In [1]: import numpy as np

In [2]: from numpy import linalg as LA

In [3]: np.set_printoptions(precision=2, suppress=True, linewidth=120)

In [4]: def tidy(a):
   ...:     return np.round(a, 2) + 0
   ...: 

In [5]: M = np.loadtxt("sample2.csv", delimiter=",")

In [6]: tidy(M)
Out[6]: 
array([[0.2 , 0.  , 0.  , 0.2 , 0.2 , 0.  , 0.1 , 0.2 , 0.1 , 0.  ],
       [0.12, 0.19, 0.12, 0.06, 0.12, 0.06, 0.06, 0.06, 0.12, 0.06],
       [0.2 , 0.1 , 0.2 , 0.1 , 0.1 , 0.  , 0.  , 0.  , 0.1 , 0.2 ],
       [0.14, 0.14, 0.14, 0.21, 0.07, 0.  , 0.14, 0.07, 0.07, 0.  ],
       [0.18, 0.09, 0.  , 0.09, 0.09, 0.09, 0.09, 0.18, 0.  , 0.18],
       [0.08, 0.17, 0.17, 0.08, 0.08, 0.08, 0.  , 0.17, 0.  , 0.17],
       [0.18, 0.18, 0.18, 0.  , 0.09, 0.  , 0.09, 0.  , 0.09, 0.18],
       [0.08, 0.08, 0.08, 0.15, 0.  , 0.  , 0.08, 0.23, 0.15, 0.15],
       [0.11, 0.11, 0.11, 0.11, 0.06, 0.11, 0.  , 0.11, 0.17, 0.11],
       [0.06, 0.  , 0.12, 0.12, 0.  , 0.12, 0.12, 0.12, 0.12, 0.19]])

In [7]: B = M / LA.norm(M, axis=1, keepdims=True)

In [8]: C2 = B @ B.T

In [9]: tidy(np.degrees(np.arccos(np.clip(C2[5, 8], -1, 1))))
Out[9]: np.float64(33.46)

In [10]: tidy(LA.norm(B, axis=1))
Out[10]: array([1., 1., 1., 1., 1., 1., 1., 1., 1., 1.])

In [11]: B = LA.invert(M)
AttributeError: module 'numpy.linalg' has no attribute 'invert'


In [12]: B = LA.inv(M)

In [13]: tidy(LA.slogdet(M)[0])
Out[13]: np.float64(-1.0)

In [14]: tidy(LA.cond(M))
Out[14]: np.float64(70.3)

In [15]: tidy(LA.inv(B))
Out[15]: 
array([[0.2 , 0.  , 0.  , 0.2 , 0.2 , 0.  , 0.1 , 0.2 , 0.1 , 0.  ],
       [0.13, 0.19, 0.13, 0.06, 0.13, 0.06, 0.06, 0.06, 0.13, 0.06],
       [0.2 , 0.1 , 0.2 , 0.1 , 0.1 , 0.  , 0.  , 0.  , 0.1 , 0.2 ],
       [0.14, 0.14, 0.14, 0.21, 0.07, 0.  , 0.14, 0.07, 0.07, 0.  ],
       [0.18, 0.09, 0.  , 0.09, 0.09, 0.09, 0.09, 0.18, 0.  , 0.18],
       [0.08, 0.17, 0.17, 0.08, 0.08, 0.08, 0.  , 0.17, 0.  , 0.17],
       [0.18, 0.18, 0.18, 0.  , 0.09, 0.  , 0.09, 0.  , 0.09, 0.18],
       [0.08, 0.08, 0.08, 0.15, 0.  , 0.  , 0.08, 0.23, 0.15, 0.15],
       [0.11, 0.11, 0.11, 0.11, 0.06, 0.11, 0.  , 0.11, 0.17, 0.11],
       [0.06, 0.  , 0.12, 0.12, 0.  , 0.12, 0.12, 0.12, 0.12, 0.19]])

In [16]: tidy(LA.det(M) * LA.det(B))
Out[16]: np.float64(1.0)

In [17]: tidy(M @ B)
Out[17]: 
array([[1., 0., 0., 0., 0., 0., 0., 0., 0., 0.],
       [0., 1., 0., 0., 0., 0., 0., 0., 0., 0.],
       [0., 0., 1., 0., 0., 0., 0., 0., 0., 0.],
       [0., 0., 0., 1., 0., 0., 0., 0., 0., 0.],
       [0., 0., 0., 0., 1., 0., 0., 0., 0., 0.],
       [0., 0., 0., 0., 0., 1., 0., 0., 0., 0.],
       [0., 0., 0., 0., 0., 0., 1., 0., 0., 0.],
       [0., 0., 0., 0., 0., 0., 0., 1., 0., 0.],
       [0., 0., 0., 0., 0., 0., 0., 0., 1., 0.],
       [0., 0., 0., 0., 0., 0., 0., 0., 0., 1.]])

In [18]: tidy(LA.det(M) * B)
Out[18]: 
array([[0., 0., 0., 0., 0., 0., 0., 0., 0., 0.],
       [0., 0., 0., 0., 0., 0., 0., 0., 0., 0.],
       [0., 0., 0., 0., 0., 0., 0., 0., 0., 0.],
       [0., 0., 0., 0., 0., 0., 0., 0., 0., 0.],
       [0., 0., 0., 0., 0., 0., 0., 0., 0., 0.],
       [0., 0., 0., 0., 0., 0., 0., 0., 0., 0.],
       [0., 0., 0., 0., 0., 0., 0., 0., 0., 0.],
       [0., 0., 0., 0., 0., 0., 0., 0., 0., 0.],
       [0., 0., 0., 0., 0., 0., 0., 0., 0., 0.],
       [0., 0., 0., 0., 0., 0., 0., 0., 0., 0.]])

In [19]: A = np.cumsum(np.array([[2, -2, 1],
    ...:     [1, 3, 0],
    ...:     [3, 2, 3],
    ...:     [-2, 1, 1],
    ...:     [0, -3, 3],
    ...:     [-3, -2, 1],
    ...:     [2, 0, 0],
    ...:     [-1, 3, -3],
    ...:     [-2, -2, 3],
    ...:     [-2, 2, 2],
    ...:     [0, 0, 3],
    ...:     [1, 1, 2],
    ...:     [-2, -3, 1],
    ...:     [2, 1, -1],
    ...:     [0, -3, 1],
    ...:     [1, -3, 0],
    ...:     [-3, -3, 1],
    ...:     [3, -1, 0],
    ...:     [-2, 2, 1],
    ...:     [3, 2, -3],
    ...:     [3, 3, 2],
    ...:     [0, -1, -1],
    ...:     [-2, -2, -2],
    ...:     [1, 2, -1],
    ...:     [-2, -2, -3],
    ...:     [2, -3, -3]]), axis=0)

In [20]: A
Out[20]: 
array([[ 2, -2,  1],
       [ 3,  1,  1],
       [ 6,  3,  4],
       [ 4,  4,  5],
       [ 4,  1,  8],
       [ 1, -1,  9],
       [ 3, -1,  9],
       [ 2,  2,  6],
       [ 0,  0,  9],
       [-2,  2, 11],
       [-2,  2, 14],
       [-1,  3, 16],
       [-3,  0, 17],
       [-1,  1, 16],
       [-1, -2, 17],
       [ 0, -5, 17],
       [-3, -8, 18],
       [ 0, -9, 18],
       [-2, -7, 19],
       [ 1, -5, 16],
       [ 4, -2, 18],
       [ 4, -3, 17],
       [ 2, -5, 15],
       [ 3, -3, 14],
       [ 1, -5, 11],
       [ 3, -8,  8]])

In [21]: x0 = np.array([-2, 1, 2])

In [22]: rhs = A @ x0

In [23]: tidy(LA.lstsq(A, rhs)[0])
Out[23]: array([-2.,  1.,  2.])

In [24]: rhs
Out[24]: array([-4, -3, -1,  6,  9, 15, 11, 10, 18, 28, 34, 37, 40, 35, 34, 29, 34, 27, 35, 25, 26, 23, 21, 19, 15,  2])

In [25]: rng = np.random.default_rng(64436)

In [26]: rhs = rhs + 0.1 * rng.normal(size=26)

In [27]: tidy(rhs)
Out[27]: 
array([-4.15, -2.98, -0.91,  6.18,  9.24, 14.79, 10.92, 10.08, 17.98, 27.92, 34.06, 37.09, 39.91, 34.98, 33.81, 29.14,
       34.07, 27.19, 34.99, 24.96, 26.04, 23.05, 20.96, 19.  , 15.09,  2.18])

In [28]: coef, *_ = LA.lstsq(A, rhs)

In [29]: coef.round()
Out[29]: array([-2.,  1.,  2.])

In [30]: tidy(A.T @ (rhs - A @ coef))
Out[30]: array([0., 0., 0.])

In [31]: tidy(coef)
Out[31]: array([-1.99,  1.  ,  2.  ])

In [32]: B = np.c_[A[:, :1] @ np.array([[-2]]), np.array([1, 2, 1, 0, 1, 0, 1, 0, 0, 2, 2, 0, 1, 1, 0, 0, 1, 1, 0, 0, 2, 2, 1, 0, 1, 1])]

In [33]: B
Out[33]: 
array([[ -4,   1],
       [ -6,   2],
       [-12,   1],
       [ -8,   0],
       [ -8,   1],
       [ -2,   0],
       [ -6,   1],
       [ -4,   0],
       [  0,   0],
       [  4,   2],
       [  4,   2],
       [  2,   0],
       [  6,   1],
       [  2,   1],
       [  2,   0],
       [  0,   0],
       [  6,   1],
       [  0,   1],
       [  4,   0],
       [ -2,   0],
       [ -8,   2],
       [ -8,   2],
       [ -4,   1],
       [ -6,   0],
       [ -2,   1],
       [ -6,   1]])

In [34]: tidy(LA.norm(B - A @ LA.lstsq(A, B)[0], axis=0))
Out[34]: array([0.  , 3.89])

In [35]: arr = np.loadtxt("run17.csv", delimiter=",")

In [36]: arr
Out[36]: 
array([[ 4.,  1.,  0.,  0.,  0.,  0.,  0.,  0.,  0., -1.,  0.,  5.],
       [ 0.,  0.,  0.,  0.,  0.,  0.,  0.,  0.,  0.,  0., -4.,  0.],
       [-4., -4., -4.,  5.,  0.,  0.,  0.,  0., -2.,  0.,  0.,  0.],
       [ 1.,  0.,  0.,  0.,  0., -1.,  0.,  0.,  2., -4.,  0.,  0.],
       [-5.,  0.,  0.,  2.,  2., -3.,  0.,  0.,  4.,  0., -3.,  1.],
       [ 0.,  0.,  0.,  0.,  0., -4.,  0.,  0.,  0.,  0.,  4., -4.],
       [ 0.,  0.,  0.,  0.,  0.,  0.,  0.,  0.,  0.,  0., -1.,  0.],
       [ 0.,  0.,  0.,  0.,  0.,  0., -2.,  0.,  0.,  0., -2., -3.],
       [ 0.,  0.,  0.,  0.,  0., -2.,  0.,  0., -4.,  0.,  0.,  0.],
       [-5.,  0.,  0.,  4.,  0.,  0.,  0.,  0.,  0.,  0.,  0.,  0.],
       [ 0.,  3.,  0.,  0., -2., -5.,  0., -2., -1.,  0., -4.,  2.],
       [ 0.,  0.,  0.,  0.,  0.,  0.,  0.,  3.,  5.,  0.,  5.,  0.],
       [ 0.,  0.,  0.,  0.,  0.,  0.,  0.,  0.,  0.,  0.,  0.,  0.]])

In [37]: # rows and columns are dependent

In [38]: th = np.radians(60)

In [39]: R = np.eye(12)

In [40]: R[10, 10] = R[11, 11] = np.cos(th)

In [41]: R[10, 11], R[11, 10] = -np.sin(th), np.sin(th)

In [42]: tidy(R)
Out[42]: 
array([[ 1.  ,  0.  ,  0.  ,  0.  ,  0.  ,  0.  ,  0.  ,  0.  ,  0.  ,  0.  ,  0.  ,  0.  ],
       [ 0.  ,  1.  ,  0.  ,  0.  ,  0.  ,  0.  ,  0.  ,  0.  ,  0.  ,  0.  ,  0.  ,  0.  ],
       [ 0.  ,  0.  ,  1.  ,  0.  ,  0.  ,  0.  ,  0.  ,  0.  ,  0.  ,  0.  ,  0.  ,  0.  ],
       [ 0.  ,  0.  ,  0.  ,  1.  ,  0.  ,  0.  ,  0.  ,  0.  ,  0.  ,  0.  ,  0.  ,  0.  ],
       [ 0.  ,  0.  ,  0.  ,  0.  ,  1.  ,  0.  ,  0.  ,  0.  ,  0.  ,  0.  ,  0.  ,  0.  ],
       [ 0.  ,  0.  ,  0.  ,  0.  ,  0.  ,  1.  ,  0.  ,  0.  ,  0.  ,  0.  ,  0.  ,  0.  ],
       [ 0.  ,  0.  ,  0.  ,  0.  ,  0.  ,  0.  ,  1.  ,  0.  ,  0.  ,  0.  ,  0.  ,  0.  ],
       [ 0.  ,  0.  ,  0.  ,  0.  ,  0.  ,  0.  ,  0.  ,  1.  ,  0.  ,  0.  ,  0.  ,  0.  ],
       [ 0.  ,  0.  ,  0.  ,  0.  ,  0.  ,  0.  ,  0.  ,  0.  ,  1.  ,  0.  ,  0.  ,  0.  ],
       [ 0.  ,  0.  ,  0.  ,  0.  ,  0.  ,  0.  ,  0.  ,  0.  ,  0.  ,  1.  ,  0.  ,  0.  ],
       [ 0.  ,  0.  ,  0.  ,  0.  ,  0.  ,  0.  ,  0.  ,  0.  ,  0.  ,  0.  ,  0.5 , -0.87],
       [ 0.  ,  0.  ,  0.  ,  0.  ,  0.  ,  0.  ,  0.  ,  0.  ,  0.  ,  0.  ,  0.87,  0.5 ]])

In [43]: B = arr @ R.T

In [44]: tidy(np.abs(B - arr).max(axis=0))
Out[44]: array([0.  , 0.  , 0.  , 0.  , 0.  , 0.  , 0.  , 0.  , 0.  , 0.  , 4.33, 5.46])

In [45]: tidy(LA.svd(arr, compute_uv=False)), tidy(LA.svd(B, compute_uv=False))
Out[45]: 
(array([11.79, 10.79,  8.61,  7.79,  6.44,  4.51,  3.01,  2.59,  1.96,  1.52,  0.9 ,  0.  ]),
 array([11.79, 10.79,  8.61,  7.79,  6.44,  4.51,  3.01,  2.59,  1.96,  1.52,  0.9 ,  0.  ]))

In [46]: np.allclose(arr @ arr.T, B @ B.T)
Out[46]: True
